$ python -q
>>> import numpy as np
>>> from numpy import linalg as LA
>>> np.set_printoptions(suppress=True, linewidth=120)
>>> def tidy(a):
...     return np.round(a, 3) + 0
... 
>>> feats = np.array([[1.7, -0.6, 0.0, 0.7, -1.0, -0.2],
...     [-1.0, 0.4, 0.1, -0.7, 0.8, -1.4],
...     [-0.1, 2.1, -0.9, 1.2, 0.4, 0.6],
...     [0.5, -0.3, 1.9, -0.2, -0.6, 1.1],
...     [1.3, -1.9, 0.1, -0.3, 0.7, -0.1],
...     [-0.5, -0.1, -0.8, 2.2, 1.0, 0.0],
...     [-0.1, -2.9, -0.9, 0.6, 0.7, 0.9],
...     [-1.0, 1.8, 0.1, 0.5, -0.5, 0.2]])
>>> feats
array([[ 1.7, -0.6,  0. ,  0.7, -1. , -0.2],
       [-1. ,  0.4,  0.1, -0.7,  0.8, -1.4],
       [-0.1,  2.1, -0.9,  1.2,  0.4,  0.6],
       [ 0.5, -0.3,  1.9, -0.2, -0.6,  1.1],
       [ 1.3, -1.9,  0.1, -0.3,  0.7, -0.1],
       [-0.5, -0.1, -0.8,  2.2,  1. ,  0. ],
       [-0.1, -2.9, -0.9,  0.6,  0.7,  0.9],
       [-1. ,  1.8,  0.1,  0.5, -0.5,  0.2]])
>>> out = np.array([[0, 1], [0, 0], [2, 2], [0, 2], [1, 0], [1, 1]])
>>> tidy(feats @ out)
array([[-1.2,  2.9],
       [-0.4, -3.6],
       [-0.8,  1.1],
       [ 4.3,  5. ],
       [ 0.8,  0.8],
       [-0.6,  2.3],
       [-0.2,  0.2],
       [-0.1,  0.4]])
>>> LA.matrix_rank(np.vstack([feats, out.T]))
np.int64(6)
>>> tidy(np.einsum("ij,ij->i", feats, feats))
array([ 4.78,  4.26,  7.19,  5.56,  5.9 ,  6.74, 10.89,  4.79])
>>> tidy(np.einsum("ij->j", feats))
array([ 0.8, -1.5, -0.4,  4. ,  1.5,  1.1])
>>> tidy(np.einsum("ik,kj->ji", feats, out))
array([[-1.2, -0.4, -0.8,  4.3,  0.8, -0.6, -0.2, -0.1],
       [ 2.9, -3.6,  1.1,  5. ,  0.8,  2.3,  0.2,  0.4]])
>>> K = np.load("out15.npy")
>>> K
array([[ 0.12, -0.96,  0.72,  0.6 ,  0.96, -0.72,  2.88,  2.04,  2.4 ,  0.96],
       [ 0.09,  0.69, -0.5 , -0.64, -0.77,  0.53, -1.96, -1.39, -1.6 , -0.65],
       [ 1.93, -1.34,  1.18, -1.25,  0.54, -0.88,  5.12,  3.61,  4.6 ,  1.74]])
>>> tidy(K @ LA.pinv(K) @ K)
array([[ 0.12, -0.96,  0.72,  0.6 ,  0.96, -0.72,  2.88,  2.04,  2.4 ,  0.96],
       [ 0.09,  0.69, -0.5 , -0.64, -0.77,  0.53, -1.96, -1.39, -1.6 , -0.65],
       [ 1.93, -1.34,  1.18, -1.25,  0.54, -0.88,  5.12,  3.61,  4.6 ,  1.74]])
>>> tidy(np.trace(LA.pinv(K) @ K))
np.float64(2.0)
>>> np.allclose(K[:-1].T @ LA.lstsq(K[:-1].T, K[-1])[0], K[-1])
True
>>> print(np.unique(K.round(6), axis=0).shape)
(3, 10)
>>> LA.lstsq(K[:-1].T, K[-1])[2]
np.int32(2)
>>> data = np.load("arr.npy")
>>> data
array([[-4.049, -0.994,  1.141, -1.59 , -2.995,  1.844],
       [-3.149, -2.058, -0.01 ,  0.148, -7.324, -0.015],
       [-0.416, -0.203, -0.342,  0.533, -2.332,  0.152],
       [ 0.811, -0.386, -1.074,  3.078, -4.705, -1.699],
       [-1.348, -0.933,  0.538,  1.559, -4.827, -0.477],
       [ 0.05 , -0.379, -0.68 ,  3.14 , -7.365, -1.951],
       [-4.355, -1.812,  1.345, -1.377, -5.238,  1.919],
       [ 5.173,  2.631, -1.548,  0.761,  7.725, -0.727],
       [-2.117, -0.77 ,  0.885, -0.991, -2.112,  0.796],
       [-1.96 , -1.011,  0.565, -1.503, -0.072,  0.939],
       [-3.1  , -0.92 ,  0.827, -2.642,  1.966,  2.667],
       [ 5.334,  2.002, -1.426,  0.881,  7.863, -1.518],
       [-1.146, -0.843,  0.492, -0.865,  2.472,  1.137],
       [-1.507, -0.095,  0.261, -2.127,  2.192,  1.744]])
>>> D = LA.norm(data[:, None] - data[None], axis=-1)
>>> print(LA.matrix_rank(D ** 2))
8
>>> D.mean(axis=1).argmax()
np.int64(11)
>>> print(tidy(D[:5, :5]))
[[0.    5.337 4.882 8.134 5.131]
 [5.337 0.    6.01  6.155 3.64 ]
 [4.882 6.01  0.    4.196 3.138]
 [8.134 6.155 4.196 0.    3.373]
 [5.131 3.64  3.138 3.373 0.   ]]
>>> np.unravel_index(D.round(6).argmax(), D.shape)
(np.int64(1), np.int64(11))
>>> print(D[1].round(6).argsort(kind="stable")[:4])
[1 4 6 5]
>>> J = np.load("x.npy")
>>> J
array([[ -3,  -3,  -3,  -3],
       [ -3,  -6,  -6,  -6],
       [ -3,  -6,  -9,  -9],
       [ -3,  -6,  -9, -12]])
>>> vals, evecs = LA.eig(J)
>>> tidy(np.sort(LA.eigvals(LA.inv(J))))
array([-1.177, -0.782, -0.333, -0.04 ])
>>> tidy(np.prod(vals))
np.float64(81.0)
>>> tidy(vals)
array([-24.873,  -3.   ,  -1.278,  -0.849])
